$ python -q
>>> import numpy as np
>>> import numpy.linalg as la
>>> np.set_printoptions(precision=1, suppress=True, linewidth=160, sign=" ")
>>> K = np.load("m.npy")
>>> K
array([[ 1,  3,  0,  0,  0,  0],
       [ 2,  3,  0,  0,  0,  0],
       [ 2,  2,  0,  0,  0,  0],
       [ 0,  0,  1,  3,  0,  0],
       [ 0,  0,  2,  3,  0,  0],
       [ 0,  0,  2,  2,  0,  0],
       [ 0,  0,  0,  0,  1,  3],
       [ 0,  0,  0,  0,  2,  3],
       [ 0,  0,  0,  0,  2,  2]])
>>> out = np.c_[K[:, :3] @ np.array([[-3, -2, 2], [-1, 2, 3], [3, -1, -3]]), np.array([0, 2, -1, -1, 1, -1, 0, -1, 2])]
>>> out
array([[-6,  4, 11,  0],
       [-9,  2, 13,  2],
       [-8,  0, 10, -1],
       [ 3, -1, -3, -1],
       [ 6, -2, -6,  1],
       [ 6, -2, -6, -1],
       [ 0,  0,  0,  0],
       [ 0,  0,  0, -1],
       [ 0,  0,  0,  2]])
>>> la.matrix_rank(np.c_[K, out])
np.int64(7)
>>> np.round(la.lstsq(K, out[:, 0])[0], 1) + 0
array([-3., -1.,  3.,  0.,  0.,  0.])
>>> la.norm(la.qr(K)[0].T @ out, axis=0) ** 2 / ((out ** 2).sum(axis=0) + 1e-12)
array([ 1. ,  1. ,  1. ,  0.2])
>>> q, r_ = la.qr(K)
>>> r_
array([[-3. , -4.3,  0. ,  0. ,  0. ,  0. ],
       [ 0. ,  1.8,  0. ,  0. ,  0. ,  0. ],
       [ 0. ,  0. , -3. , -4.3,  0. ,  0. ],
       [ 0. ,  0. ,  0. , -1.8,  0. ,  0. ],
       [ 0. ,  0. ,  0. ,  0. , -3. , -4.3],
       [ 0. ,  0. ,  0. ,  0. ,  0. , -1.8]])
>>> abs(r_[0, 0]), round(la.norm(K[:, 0]), 1)
(np.float64(3.0), np.float64(3.0))
>>> np.abs(np.diag(r_))
array([ 3. ,  1.8,  3. ,  1.8,  3. ,  1.8])
>>> np.round(q @ r_, 1) + 0
array([[ 1.,  3.,  0.,  0.,  0.,  0.],
       [ 2.,  3.,  0.,  0.,  0.,  0.],
       [ 2.,  2.,  0.,  0.,  0.,  0.],
       [ 0.,  0.,  1.,  3.,  0.,  0.],
       [ 0.,  0.,  2.,  3.,  0.,  0.],
       [ 0.,  0.,  2.,  2.,  0.,  0.],
       [ 0.,  0.,  0.,  0.,  1.,  3.],
       [ 0.,  0.,  0.,  0.,  2.,  3.],
       [ 0.,  0.,  0.,  0.,  2.,  2.]])
>>> q.round(1) + 0
array([[-0.3,  0.9,  0. ,  0. ,  0. ,  0. ],
       [-0.7,  0.1,  0. ,  0. ,  0. ,  0. ],
       [-0.7, -0.5,  0. ,  0. ,  0. ,  0. ],
       [ 0. ,  0. , -0.3, -0.9,  0. ,  0. ],
       [ 0. ,  0. , -0.7, -0.1,  0. ,  0. ],
       [ 0. ,  0. , -0.7,  0.5,  0. ,  0. ],
       [ 0. ,  0. ,  0. ,  0. , -0.3, -0.9],
       [ 0. ,  0. ,  0. ,  0. , -0.7, -0.1],
       [ 0. ,  0. ,  0. ,  0. , -0.7,  0.5]])
